% ipython --no-banner

In [1]: import numpy as np

In [2]: np.set_printoptions(precision=4, suppress=True, linewidth=160, floatmode="fixed")

In [3]: def tidy(a):
   ...:     return np.round(a, 4) + 0
   ...: 

In [4]: m1 = np.load("layer7.npy")

In [5]: print(tidy(m1))
[[-0.5542  0.3539  0.1611  0.2868  0.4632]
 [ 0.3023 -0.3532  0.4599  0.5882  0.0036]
 [ 0.2519 -0.2943 -0.4015 -0.0985 -0.1362]
 [-0.6046 -0.4679 -0.3731  0.2170 -0.2254]
 [ 0.1511  0.4105  0.1589  0.1304 -0.4649]
 [ 0.0504 -0.0589  0.0889 -0.5829  0.3656]
 [-0.3527  0.1185  0.3328 -0.3087 -0.6033]
 [-0.1511 -0.5084  0.5641 -0.2508  0.0480]]

In [6]: # columns are unit length and at right angles

In [7]: vec = np.array([-3, 3, -2, 1, -2])

In [8]: target = m1 @ vec

In [9]: print(tidy(np.linalg.solve(m1.T @ m1, m1.T @ target)))
[-3.0000  3.0000 -2.0000  1.0000 -2.0000]

In [10]: rng = np.random.default_rng(73078)

In [11]: target = target + 0.02 * rng.normal(size=8)

In [12]: print(tidy(target))
[ 1.7571 -2.3003 -0.6835  1.7915  1.5320 -1.8249  1.6707 -2.5338]

In [13]: coef, *_ = np.linalg.lstsq(m1, target)

In [14]: print(coef.round())
[-3.0000  3.0000 -2.0000  1.0000 -2.0000]

In [15]: left, sv, vt = np.linalg.svd(m1, full_matrices=False)

In [16]: print(tidy(left.T @ m1 @ vt.T))
[[1.0000 0.0000 0.0000 0.0000 0.0000]
 [0.0000 1.0000 0.0000 0.0000 0.0000]
 [0.0000 0.0000 1.0000 0.0000 0.0000]
 [0.0000 0.0000 0.0000 1.0000 0.0000]
 [0.0000 0.0000 0.0000 0.0000 1.0000]]

In [17]: print(np.allclose(left * sv @ vt, m1))
True

In [18]: print(tidy(sv))
[1.0000 1.0000 1.0000 1.0000 1.0000]

In [19]: print(tidy(vt @ vt.T))
[[1.0000 0.0000 0.0000 0.0000 0.0000]
 [0.0000 1.0000 0.0000 0.0000 0.0000]
 [0.0000 0.0000 1.0000 0.0000 0.0000]
 [0.0000 0.0000 0.0000 1.0000 0.0000]
 [0.0000 0.0000 0.0000 0.0000 1.0000]]

In [20]: print((sv > 1e-8).sum())
5

In [21]: print(tidy(np.sqrt((sv ** 2).sum())), tidy(np.linalg.norm(m1)))
2.2361 2.2361

In [22]: arr = np.loadtxt("sample19.csv", delimiter=",")

In [23]: print(arr)
[[ 4.0000  3.0000  8.0000  8.0000  2.0000]
 [11.0000 12.0000  9.0000 15.0000  7.0000]
 [19.0000 14.0000 16.0000 23.0000 13.0000]
 [22.0000 20.0000 24.0000 26.0000 13.0000]
 [29.0000 29.0000 29.0000 28.0000 18.0000]
 [35.0000 31.0000 32.0000 31.0000 26.0000]
 [35.0000 37.0000 32.0000 31.0000 32.0000]
 [36.0000 44.0000 34.0000 36.0000 39.0000]
 [40.0000 47.0000 34.0000 42.0000 43.0000]
 [43.0000 51.0000 38.0000 49.0000 44.0000]
 [51.0000 59.0000 45.0000 52.0000 52.0000]
 [51.0000 65.0000 53.0000 55.0000 58.0000]
 [60.0000 67.0000 58.0000 62.0000 66.0000]]

In [24]: hat = m1 @ np.linalg.solve(m1.T @ m1, m1.T)

In [25]: print(tidy(np.diag(hat)))
[0.7552 0.7736 0.3396 0.8215 0.4497 0.4874 0.7084 0.6647]

In [26]: C = np.array([[-9, 8, -7, -3, 8], [-7, 4, -7, 8, -1], [0, 0, 2, -4, -2]])

In [27]: J = rng.normal(size=(30, 3)) @ C + np.array([1, 3, -1, -1, -2])

In [28]: print(tidy(J))
[[ -0.7182   0.0417 -10.1055  28.5437 -10.4215]
 [ -5.0585   8.5113  -5.6612  -3.5307   3.8317]
 [-21.3840  21.7974 -19.3223  -3.0628  14.4662]
 [  0.1477   3.5129  -0.4860  -2.8426  -3.3861]
 [ -1.8918   6.4738  -3.9436  -3.5107   4.8330]
 [ 23.9822 -13.3179  17.5785  -8.1061  -6.8945]
 [ 17.1512  -8.0600  12.3121  -7.8305  -4.0851]
 [-10.1911  14.0674 -10.5133  -6.7514  13.1799]
 [ -3.7360   5.8935  -6.5637   5.4594  -1.1093]
 [-25.9837  25.6856 -21.9524  -5.8396  16.8159]
 [  5.3093  -1.4348  -0.4026   7.9091  -5.4635]
 [ -5.7859   5.6580  -7.8873  10.9221  -7.6859]
 [  1.7055   4.2948   0.5630  -9.0395   3.9500]
 [ 17.1232 -10.4560  13.3895  -2.1701 -14.7220]
 [ 20.7738 -10.4605  17.7483 -14.5236  -6.6864]
 [-11.3264  13.7719 -13.3534   1.0244  10.9928]
 [ -3.0753   4.8931  -5.5679   6.0584  -3.8102]
 [ 15.8011  -8.7208  11.2386  -2.1857 -10.2120]
 [ 26.6676 -15.5280  20.0464  -8.5445  -8.9622]
 [  8.0837  -5.0950   3.1856   9.8539 -14.0765]
 [  6.9005  -1.6552   1.1925   3.8438  -2.5185]
 [ -6.7404   9.5618 -11.0963   5.6070   7.6983]
 [ 13.7655  -8.6467   8.3825   5.3212 -13.9841]
 [ 21.0954 -11.3491  18.7186 -13.8981 -10.0730]
 [  3.1913   0.5696  -0.5562   3.8199  -4.5935]
 [  2.0036   1.1430  -0.6675   3.3666  -6.2553]
 [  5.7224  -0.6807  -0.6671   5.5740  -0.8156]
 [  6.8988  -6.3527   1.8436  17.8103 -21.7310]
 [ -4.0215   6.4863  -5.7516   2.1941  -0.5504]
 [ -1.9723   8.1005   3.5137 -23.6317   3.5272]]

In [29]: # rows and columns are dependent

In [30]: print(tidy(np.linalg.norm(J, 1)), tidy(np.linalg.norm(J, np.inf)))
298.2077 96.2773

In [31]: print(tidy(np.linalg.norm(J, "nuc")))
210.4742

In [32]: print(tidy(np.linalg.norm(J, 2)))
112.5557
